% python3 -q
>>> import numpy as np
>>> import numpy.linalg as la
>>> np.set_printoptions(precision=4, suppress=True, linewidth=160)
>>> def rnd(a):
...     return np.round(a, 4) + 0
... 
>>> m1 = np.loadtxt("sample0.csv", delimiter=",")
>>> print(m1)
[[ 1. -1. -1.  1.  1. -1. -1.  1.]
 [ 1.  1. -1. -1.  1.  1. -1. -1.]
 [ 1.  1.  1.  1. -1. -1. -1. -1.]
 [ 1.  1. -1. -1. -1. -1.  1.  1.]]
>>> x0 = np.array([3, -4, 3, 2, -5, -1, -5, 4])
>>> a = np.maximum(m1 @ x0, 0)
>>> print(m1.T @ a)
[ 22.   0.   0.  22.   0. -22. -22.   0.]
>>> print(rnd(np.tanh(m1 @ x0)))
[ 1.     -1.      1.     -0.7616]
>>> print(np.maximum(m1 @ x0, 0) - np.maximum(-m1 @ x0, 0))
[ 11. -11.  11.  -1.]
>>> print(m1 * (a > 1e-9)[:, None])
[[ 1. -1. -1.  1.  1. -1. -1.  1.]
 [ 0.  0. -0. -0.  0.  0. -0. -0.]
 [ 1.  1.  1.  1. -1. -1. -1. -1.]
 [ 0.  0. -0. -0. -0. -0.  0.  0.]]
>>> print(a)
[11.  0. 11.  0.]
>>> x0 = np.array([5, 5, 0, 3, 4, 5, 4, 2])
>>> print(np.sign((m1 @ x0).round(6)))
[ 0.  1. -1.  1.]
>>> print(m1 @ np.ones(8))
[0. 0. 0. 0.]
>>> print((m1 @ x0).argmax())
1
>>> print(m1 @ np.eye(8)[1])
[-1.  1.  1.  1.]
>>> print(m1 * x0)
[[ 5. -5. -0.  3.  4. -5. -4.  2.]
 [ 5.  5. -0. -3.  4.  5. -4. -2.]
 [ 5.  5.  0.  3. -4. -5. -4. -2.]
 [ 5.  5. -0. -3. -4. -5.  4.  2.]]
>>> print(m1 @ (2 * x0))
[ 0. 20. -4.  8.]
>>> r0 = np.array([-2, 1, 1])
>>> print(np.polyval(r0, m1[1]))
[ 0.  0. -2. -2.  0.  0. -2. -2.]
>>> print(np.array([np.convolve(row, r0, "same") for row in m1]))
[[ 3.  2. -4. -2.  4.  2. -4.  0.]
 [-1.  4.  2. -4. -2.  4.  2. -2.]
 [-1.  0.  0.  4.  2.  0.  0. -2.]
 [-1.  4.  2.  0.  0. -4. -2.  2.]]
>>> K = np.load("x.npy")
>>> print(K)
[[ 0 -2 -1  2  4]
 [ 0  0  1 -1 -4]
 [ 0  0  0  1 -5]
 [ 0  0  0  0  4]
 [ 0  0  0  0  0]]
>>> print(np.allclose(K, K.T))
False
>>> print(la.matrix_power(K, 4))
[[ 0  0  0  0 -8]
 [ 0  0  0  0  0]
 [ 0  0  0  0  0]
 [ 0  0  0  0  0]
 [ 0  0  0  0  0]]
>>> print([int(la.matrix_rank(la.matrix_power(K, p))) for p in range(1, 6)])
[4, 3, 2, 1, 0]
>>> print(np.prod(np.diag(K)), rnd(la.det(K)))
0 0.0
>>> print(la.matrix_rank(K - K[0, 0] * np.eye(5)))
4
>>> try:
...     la.inv(K)
... except la.LinAlgError as e:
...     print(e)
... 
Singular matrix
>>> W0 = np.loadtxt("mat.csv", delimiter=",")
>>> print(W0)
[[ 2. -1.  2.  2. -5.  4.  2.]
 [ 2.  2. -1.  2.  2. -5.  4.]
 [ 4.  2.  2. -1.  2.  2. -5.]
 [-5.  4.  2.  2. -1.  2.  2.]
 [ 2. -5.  4.  2.  2. -1.  2.]
 [ 2.  2. -5.  4.  2.  2. -1.]
 [-1.  2.  2. -5.  4.  2.  2.]]
>>> r0 = np.array([-8, -1])
>>> print(np.convolve(W0[2], r0))
[-32. -20. -18.   6. -15. -18.  38.   5.]
>>> print(np.correlate(W0[2], W0[4], "full"))
[  8.   0.  10.   8.  29.  -8.  -4.   3.  11. -14. -26.  29. -10.]
>>> q, r_ = la.qr(W0)
>>> print(q.shape, r_.shape)
(7, 7) (7, 7)
>>> print(rnd(abs(r_[0, 0])), rnd(la.norm(W0[:, 0])))
7.6158 7.6158
>>> print(rnd(q.T @ q))
[[1. 0. 0. 0. 0. 0. 0.]
 [0. 1. 0. 0. 0. 0. 0.]
 [0. 0. 1. 0. 0. 0. 0.]
 [0. 0. 0. 1. 0. 0. 0.]
 [0. 0. 0. 0. 1. 0. 0.]
 [0. 0. 0. 0. 0. 1. 0.]
 [0. 0. 0. 0. 0. 0. 1.]]
